$ python3 -q
>>> import numpy as np
>>> np.set_printoptions(precision=3, suppress=True, linewidth=100, sign=" ")
>>> def tidy(a):
...     return np.round(a, 3) + 0
... 
>>> E = np.load("w.npy")
>>> print(E)
[[-2.509  0.8   -0.5  ]
 [ 0.954 -0.7    0.2  ]
 [-7.094  1.9   -1.4  ]
 [-0.376 -0.7   -0.1  ]
 [-1.238 -1.8   -0.2  ]
 [ 7.387 -0.2    1.5  ]
 [ 4.225  0.1    0.8  ]
 [-3.053 -2.    -0.6  ]
 [ 4.983  0.1    1.   ]
 [-8.659  0.    -1.7  ]
 [ 2.294 -0.7    0.5  ]
 [-4.303  0.1   -0.9  ]
 [ 5.48   1.4    1.1  ]
 [-1.794 -0.7   -0.4  ]
 [-6.364  0.5   -1.3  ]
 [-2.181 -1.    -0.4  ]
 [ 0.96  -0.6    0.2  ]
 [ 5.13   0.2    1.   ]
 [-2.073  1.1   -0.4  ]
 [ 0.42   1.4    0.1  ]
 [ 4.127 -0.2    0.8  ]]
>>> O, V = np.linalg.qr(E[:, :2])[0], np.linalg.qr(E[:, 2:])[0]
>>> sv = np.linalg.svd(O.T @ V, compute_uv=False)
>>> print((sv > 0.9).sum())
1
>>> print(tidy(np.degrees(np.arccos(sv.clip(0, 1)))))
[ 1.795]
>>> left, sv, vt = np.linalg.svd(E)
>>> print(np.argmax(sv[:-1] / (sv[1:] + 1e-6)) + 1)
2
>>> Y = left[:, :2] @ np.diag(sv[:2]) @ vt[:2]
>>> print(np.linalg.matrix_rank(Y))
2
>>> print(tidy(np.linalg.norm(E - Y) / np.linalg.norm(E)))
0.006
>>> print(tidy(np.linalg.norm(E - Y, 2)), tidy(sv[2]))
0.121 0.121
>>> print(tidy(np.abs(E - Y).max()))
0.044
>>> Y = np.c_[E[:, :1] @ np.array([[4]]), np.array([0, 2, 2, 3, 0, 3, 0, 3, 2, 0, 1, 0, 2, 2, 0, 0, 2, 2, 2, 2, 2])]
>>> print(Y)
[[-10.036   0.   ]
 [  3.816   2.   ]
 [-28.376   2.   ]
 [ -1.504   3.   ]
 [ -4.952   0.   ]
 [ 29.548   3.   ]
 [ 16.9     0.   ]
 [-12.212   3.   ]
 [ 19.932   2.   ]
 [-34.636   0.   ]
 [  9.176   1.   ]
 [-17.212   0.   ]
 [ 21.92    2.   ]
 [ -7.176   2.   ]
 [-25.456   0.   ]
 [ -8.724   0.   ]
 [  3.84    2.   ]
 [ 20.52    2.   ]
 [ -8.292   2.   ]
 [  1.68    2.   ]
 [ 16.508   2.   ]]
>>> print(tidy(np.linalg.norm(np.linalg.qr(E)[0].T @ Y, axis=0) ** 2 / ((Y ** 2).sum(axis=0) + 1e-12)))
[ 1.     0.053]
>>> print(np.linalg.matrix_rank(np.c_[E, Y]))
4
>>> print(tidy(np.linalg.lstsq(E, Y[:, 0])[0]))
[ 4.  0.  0.]
>>> print(tidy(np.linalg.norm(Y - E @ np.linalg.lstsq(E, Y)[0], axis=0)))
[ 0.     8.024]
>>> Xc = (E - E.mean(axis=0)) / E.std(axis=0)
>>> print(np.argwhere(np.abs(Xc) > 2))
[]
>>> b = np.linalg.lstsq(np.delete(Xc, 2, axis=1), Xc[:, 2])[0]
>>> print(tidy(b))
[ 0.999 -0.005]
>>> rng = np.random.default_rng(7127)
>>> t = rng.uniform(0, 2 * np.pi, 18)
>>> O, _ = np.linalg.qr(np.array([[1.0, -0.5], [0.4, -1.6], [0.1, -0.3]]))
>>> m1 = 3 * np.c_[np.cos(t), np.sin(t)] @ O.T
>>> print(tidy(m1))
[[-2.451  1.714  0.236]
 [ 1.042 -2.775 -0.466]
 [-0.03  -2.953 -0.528]
 [ 2.62   1.424  0.329]
 [-2.554  1.56   0.206]
 [-0.435  2.924  0.51 ]
 [-2.646 -1.376 -0.321]
 [-0.35   2.935  0.514]
 [ 2.974 -0.393  0.015]
 [-1.13  -2.73  -0.52 ]
 [ 0.953 -2.805 -0.474]
 [-0.32   2.938  0.516]
 [ 2.496  1.625  0.361]
 [ 2.958  0.468  0.168]
 [ 2.781  1.091  0.274]
 [ 0.056  2.952  0.529]
 [ 2.943  0.554  0.183]
 [ 0.075  2.952  0.529]]
>>> dist = np.linalg.norm(m1[:, None] - m1[None], axis=-1)
>>> print(np.unravel_index(dist.round(6).argmax(), dist.shape))
(np.int64(2), np.int64(15))
>>> print(np.flatnonzero(dist[2] < dist.mean() / 2))
[  1   2   9  10]
>>> print(np.linalg.matrix_rank(dist ** 2))
3
>>> print(dist[2].round(6).argsort(kind="stable")[:4])
[  2  10   1   9]
